>>> import numpy as np
>>> np.set_printoptions(precision=1, suppress=True, linewidth=200, floatmode="fixed")
>>> rd = lambda a: np.round(a, 1) + 0
>>> m1 = 5 * np.eye(4) + np.eye(4, k=1)
>>> m1
array([[5.0, 1.0, 0.0, 0.0],
       [0.0, 5.0, 1.0, 0.0],
       [0.0, 0.0, 5.0, 1.0],
       [0.0, 0.0, 0.0, 5.0]])
>>> left, sigma, Vh = np.linalg.svd(m1, full_matrices=False)
>>> rd(np.cumsum(sigma ** 2) / np.sum(sigma ** 2))
array([0.3, 0.6, 0.8, 1.0])
>>> rd(np.sqrt((sigma ** 2).sum())), rd(np.linalg.norm(m1))
(np.float64(10.1), np.float64(10.1))
>>> rd(Vh @ Vh.T)
array([[1.0, 0.0, 0.0, 0.0],
       [0.0, 1.0, 0.0, 0.0],
       [0.0, 0.0, 1.0, 0.0],
       [0.0, 0.0, 0.0, 1.0]])
>>> left.shape, sigma.shape, Vh.shape
((4, 4), (4,), (4, 4))
>>> rd(sigma)
array([5.8, 5.4, 4.7, 4.2])
>>> rd(sigma / sigma[0])
array([1.0, 0.9, 0.8, 0.7])
>>> (sigma > 1e-8).sum()
np.int64(4)
>>> E = np.load("a.npy")
>>> rd(E)
array([[-0.3, -1.8, -0.4,  1.1],
       [-1.8,  0.4,  0.5,  0.3],
       [-0.4,  0.5, -2.9,  2.2],
       [ 1.1,  0.3,  2.2, -2.2]])
>>> left, sigma, Vh = np.linalg.svd(E)
>>> np.argmax(sigma[:-1] / (sigma[1:] + 1e-6)) + 1
np.int64(3)
>>> other = left[:, :3] @ np.diag(sigma[:3]) @ Vh[:3]
>>> rd(other)
array([[-0.3, -1.8, -0.4,  1.1],
       [-1.8,  0.4,  0.5,  0.3],
       [-0.4,  0.5, -2.9,  2.2],
       [ 1.1,  0.3,  2.2, -2.2]])
>>> rd(np.abs(E - other).max())
np.float64(0.0)
>>> rd(np.linalg.norm(E - other) / np.linalg.norm(E))
np.float64(0.0)
>>> X = np.load("data.npy")
>>> X
array([[ 8.2,  1.7, -4.3,  0.9],
       [11.3,  9.7, -8.3,  0.6],
       [ 2.1,  1.8, -1.0,  0.7],
       [-4.5, -1.1,  2.4, -0.2]])
>>> rng = np.random.default_rng(57)
>>> other = X + rng.integers(-2, 3, (4, 2)) @ rng.integers(-2, 3, (2, 4))
>>> rd(other)
array([[10.2,  3.7, -7.3,  5.9],
       [ 9.3,  7.7, -6.3, -3.4],
       [ 0.1, -0.2, -1.0, -1.3],
       [-6.5, -3.1,  5.4, -5.2]])
>>> np.linalg.matrix_rank(other - X, tol=1e-8)
np.int64(2)
>>> rd(np.linalg.svd(other - X, compute_uv=False))
array([11.0,  2.0,  0.0,  0.0])
>>> rd(other - X)
array([[ 2.0,  2.0, -3.0,  5.0],
       [-2.0, -2.0,  2.0, -4.0],
       [-2.0, -2.0,  0.0, -2.0],
       [-2.0, -2.0,  3.0, -5.0]])
>>> vec = np.array([-3, 2, -2, 2])
>>> np.linalg.norm(other @ vec) <= np.linalg.norm(other, 2) * np.linalg.norm(vec) + 1e-9
np.True_
>>> other = np.linalg.inv(X)
>>> rd(np.linalg.det(X) * other)
array([[ -9.0,  -2.1,   7.6, -20.4],
       [ -6.3,   0.1,   5.5,  -8.6],
       [-18.4,  -3.9,  16.9, -35.5],
       [ 16.9,   0.6,   0.8,  32.7]])
>>> np.allclose(other, X.T)
False
>>> rd(np.linalg.cond(X))
np.float64(128.2)
>>> rd(np.linalg.det(X) * np.linalg.det(other))
np.float64(1.0)
>>> rd(X @ other)
array([[1.0, 0.0, 0.0, 0.0],
       [0.0, 1.0, 0.0, 0.0],
       [0.0, 0.0, 1.0, 0.0],
       [0.0, 0.0, 0.0, 1.0]])
>>> (np.abs(other) > 1e-9).astype(int)
array([[1, 1, 1, 1],
       [1, 1, 1, 1],
       [1, 1, 1, 1],
       [1, 1, 1, 1]])
>>> other = np.array([[2]])
>>> C = np.array([[3, 2, 3], [0, 0, 0], [1, 3, 1]])
>>> W0 = np.block([[other, np.array([[-1, 2, 2]])], [np.zeros((3, 1)), C]])
>>> W0
array([[ 2.0, -1.0,  2.0,  2.0],
       [ 0.0,  3.0,  2.0,  3.0],
       [ 0.0,  0.0,  0.0,  0.0],
       [ 0.0,  1.0,  3.0,  1.0]])
>>> # null space of dimension 1
>>> T = np.stack([W0, 5 * W0, W0[::-1]])
>>> rd(np.linalg.norm(T, axis=(1, 2)))
array([ 6.8, 33.9,  6.8])
>>> (T @ W0.T).shape
(3, 4, 4)
>>> np.linalg.matrix_rank(T)
array([3, 3, 3])
>>> np.linalg.matrix_rank(T.reshape(3, -1))
np.int64(2)
>>> np.einsum("bij,cij->bc", T, T)
array([[  46.0,  230.0,   14.0],
       [ 230.0, 1150.0,   70.0],
       [  14.0,   70.0,   46.0]])
>>> rd(np.linalg.det(T))
array([0.0, 0.0, 0.0])
>>> left, sigma, Vh = np.linalg.svd(W0, full_matrices=False)
>>> rd(np.cumsum(sigma ** 2) / np.sum(sigma ** 2))
array([0.7, 0.9, 1.0, 1.0])
>>> rd(np.sqrt((sigma ** 2).sum())), rd(np.linalg.norm(W0))
(np.float64(6.8), np.float64(6.8))
>>> left.shape, sigma.shape, Vh.shape
((4, 4), (4,), (4, 4))
>>> rd(sigma)
array([5.8, 3.0, 1.6, 0.0])
>>> rd(sigma / sigma[0])
array([1.0, 0.5, 0.3, 0.0])
>>> arr = np.loadtxt("sample4.csv", delimiter=",")
>>> arr
array([[-1.0,  2.2, -1.1],
       [-1.4,  2.1, -0.7],
       [-1.1,  2.2, -1.0],
       [-1.1,  1.6, -0.9],
       [-0.9,  2.4, -1.6],
       [ 0.1, -1.9, -1.6],
       [ 0.6, -2.2, -1.0],
       [ 0.0, -1.7, -1.4],
       [-0.6, -1.8, -1.3],
       [-0.2, -2.2, -1.3]])
>>> other = np.c_[arr[:, :2] @ np.array([[2, 0], [1, 1]]), np.array([3, 1, 3, 0, 1, 3, 1, 1, 1, 2])]
>>> rd(other)
array([[ 0.2,  2.2,  3.0],
       [-0.7,  2.1,  1.0],
       [ 0.0,  2.2,  3.0],
       [-0.6,  1.6,  0.0],
       [ 0.6,  2.4,  1.0],
       [-1.7, -1.9,  3.0],
       [-1.0, -2.2,  1.0],
       [-1.7, -1.7,  1.0],
       [-3.0, -1.8,  1.0],
       [-2.6, -2.2,  2.0]])
>>> np.linalg.matrix_rank(other)
np.int64(3)
>>> rd(np.linalg.lstsq(arr, other[:, 0])[0])
array([2.0, 1.0, 0.0])
>>> rd(np.linalg.norm(np.linalg.qr(arr)[0].T @ other, axis=0) ** 2 / ((other ** 2).sum(axis=0) + 1e-12))
array([1.0, 1.0, 0.7])
